$ ipython --no-banner

In [1]: import numpy as np

In [2]: from numpy import linalg as LA

In [3]: np.set_printoptions(precision=2, suppress=True, linewidth=120)

In [4]: def rd(a):
   ...:     return np.round(a, 2) + 0
   ...: 

In [5]: E = np.load("dump.npy")

In [6]: E
Out[6]: 
array([[ 3,  6, -5,  2,  8,  9, -7],
       [ 5, -4, -5, -8,  7,  1,  9],
       [-4, -3, -8,  5,  3,  8, -6],
       [ 9, -1,  4, -4,  6, -5,  1],
       [ 4,  6,  2, -5,  7, -7,  8],
       [ 8, -1,  3, -3,  1, -1,  1],
       [ 0, -2, -9,  1,  7, -7, -6]])

In [7]: rng = np.random.default_rng(405501)

In [8]: idx = rng.permutation(7)

In [9]: idx
Out[9]: array([1, 4, 5, 2, 0, 6, 3])

In [10]: A2 = E[idx][:, idx]

In [11]: np.diag(A2)
Out[11]: array([-4,  7, -1, -8,  3, -6, -4])

In [12]: rd(np.sort(np.abs(LA.eigvals(A2))))
Out[12]: array([ 1.94,  3.22,  9.48,  9.48, 13.12, 13.12, 22.56])

In [13]: Q, R = LA.qr(E)

In [14]: rd(np.abs(np.diag(R)))
Out[14]: array([14.53, 10.08, 14.03,  7.39,  4.4 , 12.47,  2.62])

In [15]: np.trace(Q @ Q.T)
Out[15]: np.float64(7.0)

In [16]: rd(Q.T @ Q)
Out[16]: 
array([[1., 0., 0., 0., 0., 0., 0.],
       [0., 1., 0., 0., 0., 0., 0.],
       [0., 0., 1., 0., 0., 0., 0.],
       [0., 0., 0., 1., 0., 0., 0.],
       [0., 0., 0., 0., 1., 0., 0.],
       [0., 0., 0., 0., 0., 1., 0.],
       [0., 0., 0., 0., 0., 0., 1.]])

In [17]: Q.shape, R.shape
Out[17]: ((7, 7), (7, 7))

In [18]: rd(abs(R[0, 0])), rd(LA.norm(E[:, 0]))
Out[18]: (np.float64(14.53), np.float64(14.53))
